In [1]: import numpy as np

In [2]: np.set_printoptions(suppress=True, linewidth=160)

In [3]: X = np.load("m.npy")

In [4]: X
Out[4]: 
array([[-1.,  1.,  0.,  0.,  0.,  0.,  0.],
       [ 0., -1.,  1.,  0.,  0.,  0.,  0.],
       [ 0.,  0., -1.,  1.,  0.,  0.,  0.],
       [ 0.,  0.,  0., -1.,  1.,  0.,  0.],
       [ 0.,  0.,  0.,  0., -1.,  1.,  0.],
       [ 0.,  0.,  0.,  0.,  0., -1.,  1.],
       [ 0.,  0.,  0.,  0.,  0.,  0., -1.]])

In [5]: X.sum(axis=0)
Out[5]: array([-1.,  0.,  0.,  0.,  0.,  0.,  0.])

In [6]: np.abs(X).max()
Out[6]: np.float64(1.0)

In [7]: np.linalg.matrix_rank(X)
Out[7]: np.int64(7)

In [8]: X.shape
Out[8]: (7, 7)

In [9]: np.round(np.sort(np.abs(np.linalg.eigvals(X))), 2)
Out[9]: array([1., 1., 1., 1., 1., 1., 1.])

In [10]: np.allclose(X @ X.T, X.T @ X)
Out[10]: False

In [11]: (X + X.T) / 2
Out[11]: 
array([[-1. ,  0.5,  0. ,  0. ,  0. ,  0. ,  0. ],
       [ 0.5, -1. ,  0.5,  0. ,  0. ,  0. ,  0. ],
       [ 0. ,  0.5, -1. ,  0.5,  0. ,  0. ,  0. ],
       [ 0. ,  0. ,  0.5, -1. ,  0.5,  0. ,  0. ],
       [ 0. ,  0. ,  0. ,  0.5, -1. ,  0.5,  0. ],
       [ 0. ,  0. ,  0. ,  0. ,  0.5, -1. ,  0.5],
       [ 0. ,  0. ,  0. ,  0. ,  0. ,  0.5, -1. ]])

In [12]: np.round(np.abs(np.linalg.eigvals(X)).max(), 2)
Out[12]: np.float64(1.0)

In [13]: np.trace(X)
Out[13]: np.float64(-7.0)

In [14]: f = np.array([-3, 1, 2, 0, 3, 0, 0])

In [15]: other = X + np.outer(f, np.eye(7)[4])

In [16]: np.round(np.linalg.det(other) / np.linalg.det(X), 2), round(1 + np.linalg.solve(X, f)[4], 2)
Out[16]: (np.float64(-2.0), np.float64(-2.0))

In [17]: np.linalg.matrix_rank(other - X)
Out[17]: np.int64(1)

In [18]: other
Out[18]: 
array([[-1.,  1.,  0.,  0., -3.,  0.,  0.],
       [ 0., -1.,  1.,  0.,  1.,  0.,  0.],
       [ 0.,  0., -1.,  1.,  2.,  0.,  0.],
       [ 0.,  0.,  0., -1.,  1.,  0.,  0.],
       [ 0.,  0.,  0.,  0.,  2.,  1.,  0.],
       [ 0.,  0.,  0.,  0.,  0., -1.,  1.],
       [ 0.,  0.,  0.,  0.,  0.,  0., -1.]])

In [19]: other = np.array([[0, 2], [1, -2], [-1, -2], [-2, 1], [0, -1], [0, -1], [1, -1]])

In [20]: np.einsum("ik,kj->ij", X, other)
Out[20]: 
array([[ 1., -4.],
       [-2.,  0.],
       [-1.,  3.],
       [ 2., -2.],
       [ 0.,  0.],
       [ 1.,  0.],
       [-1.,  1.]])

In [21]: np.einsum("ik,kj->ji", X, other)
Out[21]: 
array([[ 1., -2., -1.,  2.,  0.,  1., -1.],
       [-4.,  0.,  3., -2.,  0.,  0.,  1.]])

In [22]: X @ other
Out[22]: 
array([[ 1., -4.],
       [-2.,  0.],
       [-1.,  3.],
       [ 2., -2.],
       [ 0.,  0.],
       [ 1.,  0.],
       [-1.,  1.]])

In [23]: other.T @ X.T
Out[23]: 
array([[ 1., -2., -1.,  2.,  0.,  1., -1.],
       [-4.,  0.,  3., -2.,  0.,  0.,  1.]])

In [24]: np.einsum("ij->j", X)
Out[24]: array([-1.,  0.,  0.,  0.,  0.,  0.,  0.])

In [25]: np.linalg.matrix_rank(np.vstack([X, other.T]))
Out[25]: np.int64(7)

In [26]: A = np.loadtxt("layer6.csv", delimiter=",")

In [27]: A
Out[27]: 
array([[-3.,  1.,  0., -3.,  0.,  0., -1.],
       [ 0., -1.,  2.,  3.,  0.,  3., -2.],
       [ 0.,  0.,  0.,  0.,  3.,  1.,  1.],
       [ 0.,  0.,  0., -1.,  3.,  0., -1.],
       [ 0.,  0.,  0.,  0., -2.,  3., -2.],
       [ 0.,  0.,  0.,  0.,  0.,  1.,  2.],
       [ 0.,  0.,  0.,  0.,  0.,  0.,  1.]])

In [28]: [round(float(x), 2) for x in np.linalg.svd(A, compute_uv=False)[:3]]
Out[28]: [6.22, 4.8, 4.42]

In [29]: np.linalg.cond(A) > 100
Out[29]: np.True_

In [30]: np.linalg.matrix_rank(A, rtol=0.1)
Out[30]: np.int64(5)
